% ipython --no-banner

In [1]: import numpy as np

In [2]: np.set_printoptions(precision=1, suppress=True, linewidth=140, legacy="1.25")

In [3]: def rnd(a):
   ...:     return np.round(a, 1) + 0
   ...: 

In [4]: E = np.load("sample10.npy")

In [5]: print(E)
[[-0.5  1.9 -0.2]
 [ 0.4  1.6 -0.7]
 [ 0.6 -0.1  1.1]]

In [6]: vec = np.array([4, 2, 4])

In [7]: target = E @ vec

In [8]: print(rnd(target))
[1.  2.  6.6]

In [9]: print(rnd(np.linalg.solve(E, E[:, 2])))
[0. 0. 1.]

In [10]: print(rnd(np.linalg.det(E.T)))
-2.3

In [11]: print(np.einsum("ii->", E))
2.2

In [12]: print(np.kron(np.eye(2, dtype=int), E))
[[-0.5  1.9 -0.2 -0.   0.  -0. ]
 [ 0.4  1.6 -0.7  0.   0.  -0. ]
 [ 0.6 -0.1  1.1  0.  -0.   0. ]
 [-0.   0.  -0.  -0.5  1.9 -0.2]
 [ 0.   0.  -0.   0.4  1.6 -0.7]
 [ 0.  -0.   0.   0.6 -0.1  1.1]]

In [13]: print(rnd(np.linalg.eigvals(E).sum().real))
2.2

In [14]: rng = np.random.default_rng(194)

In [15]: labels = rng.permutation(3)

In [16]: print(labels)
[0 1 2]

In [17]: Y = E[labels][:, labels]

In [18]: print(np.diag(Y))
[-0.5  1.6  1.1]

In [19]: print(np.trace(Y))
2.2

In [20]: print(rnd(np.sort(np.abs(np.linalg.eigvals(Y)))))
[0.9 1.6 1.6]

In [21]: f = np.array([1, 1, 1])

In [22]: print(rnd(np.cross(E[0, :3], E[2, :3])))
[ 2.1  0.4 -1.1]

In [23]: print(rnd(np.polyval(f, E[0])))
[0.8 6.5 0.8]

In [24]: print(np.convolve(E[0], f))
[-0.5  1.4  1.2  1.7 -0.2]

In [25]: Y = np.array([[-3], [1], [2]])

In [26]: F = np.block([[np.zeros((3, 3)), Y], [Y.T, np.zeros((1, 1))]])

In [27]: print(F)
[[ 0.  0.  0. -3.]
 [ 0.  0.  0.  1.]
 [ 0.  0.  0.  2.]
 [-3.  1.  2.  0.]]

In [28]: left, sv, Vt = np.linalg.svd(F)

In [29]: evecs = Vt[:(sv > 1e-8).sum()]

In [30]: vec = F[1] + -1 * F[3] + rng.integers(2) * np.eye(4)[0]

In [31]: print(vec)
[ 3. -1. -2.  1.]

In [32]: print(np.linalg.matrix_rank(np.vstack([F, vec])))
2

In [33]: print(rnd(evecs.T @ evecs))
[[ 0.6 -0.2 -0.4  0. ]
 [-0.2  0.1  0.1  0. ]
 [-0.4  0.1  0.3  0. ]
 [ 0.   0.   0.   1. ]]

In [34]: print(rnd(np.linalg.norm(vec - evecs.T @ evecs @ vec)))
0.0

In [35]: print(np.allclose(evecs.T @ evecs @ vec, vec))
True

In [36]: print(rnd(np.diag(evecs.T @ evecs)))
[0.6 0.1 0.3 1. ]

In [37]: print(rnd(np.linalg.det(2 * F)), rnd(np.linalg.det(F)))
0.0 0.0

In [38]: print(np.kron(np.eye(2, dtype=int), F))
[[ 0.  0.  0. -3.  0.  0.  0. -0.]
 [ 0.  0.  0.  1.  0.  0.  0.  0.]
 [ 0.  0.  0.  2.  0.  0.  0.  0.]
 [-3.  1.  2.  0. -0.  0.  0.  0.]
 [ 0.  0.  0. -0.  0.  0.  0. -3.]
 [ 0.  0.  0.  0.  0.  0.  0.  1.]
 [ 0.  0.  0.  0.  0.  0.  0.  2.]
 [-0.  0.  0.  0. -3.  1.  2.  0.]]

In [39]: print(rnd(np.poly(F)))
[  1.   0. -14.   0.   0.]

In [40]: print(rnd(np.linalg.eigvals(F)))
[-3.7  0.   3.7  0. ]

In [41]: print(rnd(np.linalg.det(F[::-1])))
0.0

In [42]: print(rnd(np.linalg.det(F.T)))
0.0

In [43]: vals, evecs = np.linalg.eigh(F)

In [44]: vec = np.array([3, 0, 5, 4])

In [45]: print(vec @ F @ vec)
8.0

In [46]: print(rnd(evecs * np.abs(vals) @ evecs.T))
[[ 2.4 -0.8 -1.6  0. ]
 [-0.8  0.3  0.5  0. ]
 [-1.6  0.5  1.1  0. ]
 [ 0.   0.   0.   3.7]]

In [47]: print(np.allclose(F[:-1].T @ np.linalg.lstsq(F[:-1].T, F[-1])[0], F[-1]))
False

In [48]: print(np.abs(np.diag(np.linalg.qr(F)[1])) > 1e-9)
[ True False False  True]

In [49]: print(np.unique(F.round(6), axis=0).shape)
(4, 4)

In [50]: print(rnd(F @ np.linalg.pinv(F) @ F))
[[ 0.  0.  0. -3.]
 [ 0.  0.  0.  1.]
 [ 0.  0.  0.  2.]
 [-3.  1.  2.  0.]]

In [51]: print(rnd(np.trace(np.linalg.pinv(F) @ F)))
2.0

In [52]: K = np.load("dump.npy")

In [53]: print(K)
[[ -4.7  -2.3   2.3]
 [ -3.2  -6.3   1.8]
 [ -3.3  -4.7   0.6]
 [ -4.7   1.6  -1.5]
 [ -4.4  -9.2   8.3]
 [ -6.   -1.3   5.5]
 [ -2.7  -5.1  -0.7]
 [ -5.1   0.2   1.1]
 [ -5.2  -0.6   2. ]
 [ -3.2 -10.6   6.1]
 [ -4.1  -0.9  -0.9]
 [ -5.2  -2.6   4.3]
 [ -3.7  -6.6   3.6]
 [ -2.4 -13.5   6.8]
 [ -5.5   0.9   1.6]
 [ -4.   -2.7   0.6]
 [ -5.   -2.2   3.1]
 [ -4.2  -1.6   0.3]
 [ -3.7  -4.6   1.6]
 [ -3.9 -10.2   8. ]
 [ -3.6  -6.6   3.4]
 [ -4.2  -3.8   2.4]
 [ -5.   -1.5   2.6]
 [ -3.1  -0.4  -4.2]
 [ -5.4  -1.9   4.1]
 [ -4.8  -1.7   2.1]
 [ -4.2  -2.6   1.2]]

In [54]: P = K @ np.linalg.solve(K.T @ K, K.T)

In [55]: print(rnd(np.linalg.eigvalsh(P)))
[0. 0. 0. 0. 0. 0. 0. 0. 0. 0. 0. 0. 0. 0. 0. 0. 0. 0. 0. 0. 0. 0. 0. 0. 1. 1. 1.]

In [56]: print(rnd(np.diag(P)))
[0.  0.1 0.1 0.1 0.2 0.2 0.2 0.1 0.1 0.2 0.1 0.1 0.1 0.3 0.1 0.1 0.1 0.1 0.1 0.2 0.1 0.  0.1 0.3 0.1 0.1 0. ]

In [57]: print(np.allclose(P @ P, P))
True

In [58]: print(rnd(P @ K[:, 2]))
[ 2.3  1.8  0.6 -1.5  8.3  5.5 -0.7  1.1  2.   6.1 -0.9  4.3  3.6  6.8  1.6  0.6  3.1  0.3  1.6  8.   3.4  2.4  2.6 -4.2  4.1  2.1  1.2]

In [59]: print(rnd(np.trace(P)))
3.0

In [60]: vec = np.array([1, 2, 2])

In [61]: target = K @ vec

In [62]: print(rnd(np.linalg.solve(K.T @ K, K.T @ target)))
[1. 2. 2.]

In [63]: print(rnd(np.linalg.pinv(K) @ K))
[[1. 0. 0.]
 [0. 1. 0.]
 [0. 0. 1.]]

In [64]: target = target + 0.1 * rng.normal(size=27)

In [65]: print(rnd(target))
[ -4.7 -12.1 -11.4  -4.4  -6.3   2.4 -14.2  -2.6  -2.3 -12.1  -7.6  -1.8  -9.8 -16.   -0.5  -8.1  -3.2  -6.5  -9.7  -8.3 -10.   -7.1  -2.9
 -12.4  -1.1  -4.1  -7. ]

In [66]: beta, *_ = np.linalg.lstsq(K, target)

In [67]: print(beta.round())
[1. 2. 2.]

In [68]: print(rnd(K.T @ (target - K @ beta)))
[0. 0. 0.]

In [69]: th = np.radians(135)

In [70]: r_ = np.eye(3)

In [71]: r_[1, 1] = r_[0, 0] = np.cos(th)

In [72]: r_[1, 0], r_[0, 1] = -np.sin(th), np.sin(th)

In [73]: print(rnd(r_))
[[-0.7  0.7  0. ]
 [-0.7 -0.7  0. ]
 [ 0.   0.   1. ]]

In [74]: Y = K @ r_.T

In [75]: print(rnd(np.linalg.det(r_)), rnd(np.trace(r_)))
1.0 -0.4

In [76]: print(rnd(Y))
[[ 1.7  4.9  2.3]
 [-2.2  6.7  1.8]
 [-1.   5.7  0.6]
 [ 4.5  2.2 -1.5]
 [-3.4  9.6  8.3]
 [ 3.3  5.2  5.5]
 [-1.7  5.5 -0.7]
 [ 3.7  3.5  1.1]
 [ 3.3  4.1  2. ]
 [-5.2  9.8  6.1]
 [ 2.3  3.5 -0.9]
 [ 1.8  5.5  4.3]
 [-2.1  7.3  3.6]
 [-7.8 11.2  6.8]
 [ 4.5  3.3  1.6]
 [ 0.9  4.7  0.6]
 [ 2.   5.1  3.1]
 [ 1.8  4.1  0.3]
 [-0.6  5.9  1.6]
 [-4.5 10.   8. ]
 [-2.1  7.2  3.4]
 [ 0.3  5.7  2.4]
 [ 2.5  4.6  2.6]
 [ 1.9  2.5 -4.2]
 [ 2.5  5.2  4.1]
 [ 2.2  4.6  2.1]
 [ 1.1  4.8  1.2]]

In [77]: print(rnd(np.abs(Y - K).max(axis=0)))
[10.  24.7  0. ]

In [78]: print(np.allclose(np.linalg.norm(K, axis=1), np.linalg.norm(Y, axis=1)))
True

In [79]: labels = K[:, 1] > np.median(K[:, 1])

In [80]: f = K[labels].mean(axis=0) - K[~labels].mean(axis=0)

In [81]: print(labels.astype(int))
[1 0 0 1 0 1 0 1 1 0 1 0 0 0 1 0 1 1 0 0 0 0 1 1 1 1 0]

In [82]: print(np.argsort(-np.abs(f).round(6), kind="stable"))
[1 2 0]

In [83]: print(((K - K.mean(axis=0)) @ f > 0).astype(int))
[1 0 0 1 0 1 0 1 1 0 1 1 0 0 1 1 1 1 0 0 0 0 1 1 1 1 1]

In [84]: Ac = (K - K.mean(axis=0)) / K.std(axis=0)

In [85]: print(rnd(Ac.std(axis=0)))
[1. 1. 1.]

In [86]: beta = np.linalg.lstsq(np.delete(Ac, 2, axis=1), Ac[:, 2])[0]

In [87]: print(rnd(1 - np.var(Ac[:, 2] - np.delete(Ac, 2, axis=1) @ beta)))
1.0

In [88]: print(np.abs(beta).argmax())
1
